% python3 -q
>>> import numpy as np
>>> np.set_printoptions(suppress=True, linewidth=160)
>>> arr = np.load("arr.npy")
>>> print(arr)
[[-1.  0.  0.  0.]
 [ 0. -1. -2. -2.]
 [ 0. -2. -1. -2.]
 [ 0. -2. -2. -1.]]
>>> # splits into 2 blocks
>>> vals, V = np.linalg.eigh(arr)
>>> print(np.round(V.T @ arr @ V, 1) + 0)
[[-5.  0.  0.  0.]
 [ 0. -1.  0.  0.]
 [ 0.  0.  1.  0.]
 [ 0.  0.  0.  1.]]
>>> print(vals.round(1))
[-5. -1.  1.  1.]
>>> print(np.round(np.linalg.eigvalsh(arr @ arr), 1))
[ 1.  1.  1. 25.]
>>> print(np.round(V @ np.diag(vals) @ V.T, 1))
[[-1.  0.  0.  0.]
 [ 0. -1. -2. -2.]
 [ 0. -2. -1. -2.]
 [ 0. -2. -2. -1.]]
>>> feats = np.loadtxt("w.csv", delimiter=",")
>>> print(feats.round(1) + 0)
[[ 1.8 -0.1  1.  -0.1  0.5  1.7  0.3  1.2]
 [-0.5 -0.7  0.6 -1.5 -1.   1.4 -0.6  1.6]
 [ 1.8 -0.1  1.1 -0.2  0.5  1.7  0.3  1.3]
 [-0.9 -0.7  0.4 -1.6 -1.2  1.1 -0.8  1.4]
 [-1.7  0.2 -1.1  0.2 -0.4 -1.7 -0.2 -1.3]
 [-1.8  0.1 -1.1  0.2 -0.5 -1.7 -0.3 -1.3]
 [ 0.3 -0.6  0.9 -1.2 -0.6  1.7 -0.4  1.7]
 [ 2.2  0.2  0.8  0.6  1.   1.1  0.7  0.5]
 [ 1.7  0.7  0.   1.5  1.4 -0.4  0.9 -0.9]
 [ 2.2  0.2  0.9  0.5  1.   1.2  0.6  0.6]
 [ 2.2  0.3  0.8  0.6  1.1  1.1  0.7  0.5]
 [ 0.  -0.7  0.8 -1.3 -0.7  1.6 -0.5  1.7]
 [ 0.8  0.7 -0.5  1.5  1.1 -1.2  0.7 -1.5]
 [ 0.3  0.7 -0.7  1.4  0.9 -1.5  0.6 -1.6]]
>>> Uu, sv, Vh = np.linalg.svd(feats)
>>> print(np.argmax(sv[:-1] / (sv[1:] + 1e-6)) + 1)
2
>>> M2 = Uu[:, :2] @ np.diag(sv[:2]) @ Vh[:2]
>>> print(M2.round(1) + 0)
[[ 1.8 -0.1  1.  -0.1  0.5  1.7  0.3  1.2]
 [-0.5 -0.7  0.6 -1.5 -1.   1.4 -0.6  1.6]
 [ 1.8 -0.1  1.1 -0.2  0.5  1.7  0.3  1.3]
 [-0.9 -0.7  0.4 -1.6 -1.2  1.1 -0.8  1.4]
 [-1.7  0.2 -1.1  0.2 -0.4 -1.7 -0.2 -1.3]
 [-1.8  0.1 -1.1  0.2 -0.5 -1.7 -0.3 -1.3]
 [ 0.3 -0.6  0.9 -1.2 -0.6  1.7 -0.4  1.7]
 [ 2.2  0.2  0.8  0.6  1.   1.1  0.7  0.5]
 [ 1.7  0.7  0.   1.5  1.4 -0.4  0.9 -0.9]
 [ 2.2  0.2  0.9  0.5  1.   1.2  0.6  0.6]
 [ 2.2  0.3  0.8  0.6  1.1  1.1  0.7  0.5]
 [ 0.  -0.7  0.8 -1.3 -0.7  1.6 -0.5  1.7]
 [ 0.8  0.7 -0.5  1.5  1.1 -1.2  0.7 -1.5]
 [ 0.3  0.7 -0.7  1.4  0.9 -1.5  0.6 -1.6]]
>>> print(round(float(np.linalg.norm(feats - M2, 2)), 1), np.round(sv[2], 1))
0.0 0.0
>>> print(np.round(np.linalg.norm(feats - M2) / np.linalg.norm(feats), 1))
0.0
>>> W1 = np.array([[2, -1, 2, 0, 2, 0],
...     [2, -1, -3, -3, -3, -3],
...     [-1, -3, 1, -1, 0, 3],
...     [3, 1, -3, 1, 2, 3],
...     [3, -1, 2, 0, -2, 0],
...     [-3, -3, 2, 0, 3, 0],
...     [3, 3, -2, 2, 1, 0],
...     [1, -1, 3, 3, -3, 3]])
>>> beta = np.array([1, 0, 1, 0, 4, 0])
>>> act = np.maximum(feats @ W1 + beta, 0)
>>> print(np.round((act > 0).mean(axis=0), 1))
[0.7 0.4 0.6 0.6 0.9 0.6]
>>> print((act > 0).astype(int))
[[1 0 1 1 1 1]
 [0 0 1 1 1 1]
 [1 0 1 1 1 1]
 [0 0 1 1 1 1]
 [1 1 0 0 0 0]
 [1 1 0 0 0 0]
 [0 0 1 1 1 1]
 [1 0 1 1 1 1]
 [1 1 0 0 1 0]
 [1 0 1 1 1 1]
 [1 0 1 1 1 1]
 [0 0 1 1 1 1]
 [1 1 0 0 1 0]
 [1 1 0 0 1 0]]
>>> cent = np.array([[8, -1, 8],
...     [-4, 6, 5],
...     [8, 6, 3],
...     [-8, -9, -8],
...     [4, 8, -9],
...     [-2, 0, -9]])
>>> print(W1 @ cent)
[[ 44  20  -1]
 [ 14 -23  80]
 [ 14  -2 -39]
 [-10  -8 -33]
 [ 36 -13  43]
 [ 16  21 -60]
 [-16  -7   8]
 [ -6 -40 -12]]
>>> print((act @ cent).round(6).argmax(axis=1))
[1 0 1 0 2 1 0 0 0 0 0 0 0 2]
